% ipython --no-banner

In [1]: import numpy as np

In [2]: import numpy.linalg as la

In [3]: np.set_printoptions(suppress=True, linewidth=100)

In [4]: def rnd(a):
   ...:     return np.round(a, 3) + 0
   ...: 

In [5]: feats = np.load("a.npy")

In [6]: feats
Out[6]: 
array([[9, 5, 5, 5, 1, 0, 1, 2],
       [2, 9, 5, 5, 5, 1, 0, 1],
       [1, 2, 9, 5, 5, 5, 1, 0],
       [0, 1, 2, 9, 5, 5, 5, 1],
       [1, 0, 1, 2, 9, 5, 5, 5],
       [5, 1, 0, 1, 2, 9, 5, 5],
       [5, 5, 1, 0, 1, 2, 9, 5],
       [5, 5, 5, 1, 0, 1, 2, 9]])

In [7]: rng = np.random.default_rng(0)

In [8]: z = rng.permutation(8)

In [9]: out = feats[:, z] * rng.choice([-1, 1], 8)

In [10]: out
Out[10]: 
array([[-5,  1,  5,  1,  0,  9,  5,  2],
       [-5,  5,  5,  0,  1,  2,  9,  1],
       [-9,  5,  5,  1,  5,  1,  2,  0],
       [-2,  5,  9,  5,  5,  0,  1,  1],
       [-1,  9,  2,  5,  5,  1,  0,  5],
       [ 0,  2,  1,  5,  9,  5,  1,  5],
       [-1,  1,  0,  9,  2,  5,  5,  5],
       [-5,  0,  1,  2,  1,  5,  5,  9]])

In [11]: left, _, vt = la.svd(feats.T @ out)

In [12]: z
Out[12]: array([2, 4, 3, 6, 5, 0, 1, 7])

In [13]: np.allclose(feats @ feats.T, feats.T @ feats)
Out[13]: True

In [14]: rnd(np.sort(np.abs(np.fft.fft(feats[0])))), rnd(np.sort(la.svd(feats, compute_uv=False)))
Out[14]: 
(array([ 4.   ,  4.472,  4.472,  6.791,  6.791, 13.486, 13.486, 28.   ]),
 array([ 4.   ,  4.472,  4.472,  6.791,  6.791, 13.486, 13.486, 28.   ]))

In [15]: feats @ (-1.0) ** np.arange(8)
Out[15]: array([ 4., -4.,  4., -4.,  4., -4.,  4., -4.])

In [16]: (feats @ feats)[0]
Out[16]: array([112, 120, 137, 144,  94,  64,  57,  56])

In [17]: data = np.load("out16.npy")

In [18]: data
Out[18]: 
array([[-10.006, -18.973,  -7.379,  -9.573,  32.704, -11.238, -20.117,  10.142, -10.133,  20.928],
       [ -8.375, -20.31 ,  -9.928, -11.724,  29.971, -10.001, -17.677,  10.866, -10.905,  19.94 ],
       [-10.409, -18.94 ,  -9.912,  -9.266,  30.112,  -9.54 , -19.669,   8.758,  -8.631,  22.242],
       [-10.734, -19.294, -10.152, -11.317,  29.226,  -9.81 , -18.741,   7.366,  -9.241,  18.005],
       [-10.342, -22.291, -10.384, -12.306,  28.882, -10.596, -20.404,   9.355, -10.022,  19.365],
       [ -9.099, -19.245, -11.146,  -8.259,  29.268, -11.016, -19.478,   9.648,  -9.767,  20.461],
       [ -9.638, -19.547, -10.566,  -8.023,  30.875, -10.186, -19.211,   9.252, -11.461,  20.397],
       [-10.008, -19.891, -11.145, -10.552,  30.785, -10.818, -17.996,   8.973,  -8.104,  20.13 ],
       [ -9.772, -18.683,  -8.659,  -9.83 ,  29.386, -10.729, -20.99 ,   9.142,  -8.931,  20.486],
       [-11.39 , -19.872,  -8.783, -10.201,  29.24 , -11.349, -19.57 ,  10.506, -10.997,  20.293],
       [ -9.323, -20.207, -10.48 ,  -8.729,  30.887, -11.376, -19.798,  10.498,  -9.747,  20.173],
       [-10.705, -18.699, -10.155, -10.193,  31.505, -10.168, -17.19 ,  10.35 ,  -8.719,  19.173]])

In [19]: left, sig, vt = la.svd(data)

In [20]: rnd(sig)
Out[20]: array([179.075,   5.806,   4.564,   4.165,   4.131,   2.737,   2.357,   2.225,   1.02 ,   0.934])

In [21]: out = left[:, :1] @ np.diag(sig[:1]) @ vt[:1]

In [22]: rnd(np.abs(data - out).max())
Out[22]: np.float64(2.804)

In [23]: la.matrix_rank(data, rtol=0.05)
Out[23]: np.int64(1)
